% ipython --no-banner

In [1]: import numpy as np

In [2]: import numpy.linalg as la

In [3]: np.set_printoptions(precision=3, suppress=True, linewidth=100, floatmode="fixed")

In [4]: X = np.loadtxt("run9.csv", delimiter=",")

In [5]: print(X)
[[ 1.000  3.000 -1.000  1.000 -3.000  3.000 -2.000]
 [ 1.000  3.000 -1.000  3.000 -3.000  0.000 -3.000]
 [ 2.000 -2.000  3.000  1.000 -2.000  3.000 -3.000]
 [-1.000  0.000 -3.000  0.000 -2.000  3.000  2.000]
 [-1.000  3.000 -2.000  1.000 -3.000  1.000  0.000]
 [ 3.000 -2.000 -3.000 -3.000 -1.000 -1.000 -3.000]
 [ 0.000  0.000  0.000  0.000  0.000  0.000  1.000]]

In [6]: Q, Rm = la.qr(X)

In [7]: print(np.round(Q @ Rm, 3) + 0)
[[ 1.000  3.000 -1.000  1.000 -3.000  3.000 -2.000]
 [ 1.000  3.000 -1.000  3.000 -3.000  0.000 -3.000]
 [ 2.000 -2.000  3.000  1.000 -2.000  3.000 -3.000]
 [-1.000  0.000 -3.000  0.000 -2.000  3.000  2.000]
 [-1.000  3.000 -2.000  1.000 -3.000  1.000  0.000]
 [ 3.000 -2.000 -3.000 -3.000 -1.000 -1.000 -3.000]
 [ 0.000  0.000  0.000  0.000  0.000  0.000  1.000]]

In [8]: print(round(float(abs(Rm[0, 0])), 3), round(la.norm(X[:, 0]), 3))
4.123 4.123

In [9]: print(Q.shape, Rm.shape)
(7, 7) (7, 7)

In [10]: A2 = X[0, 0] * X[1:] - np.outer(X[1:, 0], X[0])

In [11]: print(A2)
[[  0.000   0.000   0.000   2.000   0.000  -3.000  -1.000]
 [  0.000  -8.000   5.000  -1.000   4.000  -3.000   1.000]
 [  0.000   3.000  -4.000   1.000  -5.000   6.000   0.000]
 [  0.000   6.000  -3.000   2.000  -6.000   4.000  -2.000]
 [  0.000 -11.000   0.000  -6.000   8.000 -10.000   3.000]
 [  0.000   0.000   0.000   0.000   0.000   0.000   1.000]]

In [12]: print(X[:, 0] / X[0, 0])
[ 1.000  1.000  2.000 -1.000 -1.000  3.000  0.000]

In [13]: print(la.matrix_rank(A2), la.matrix_rank(X))
6 7
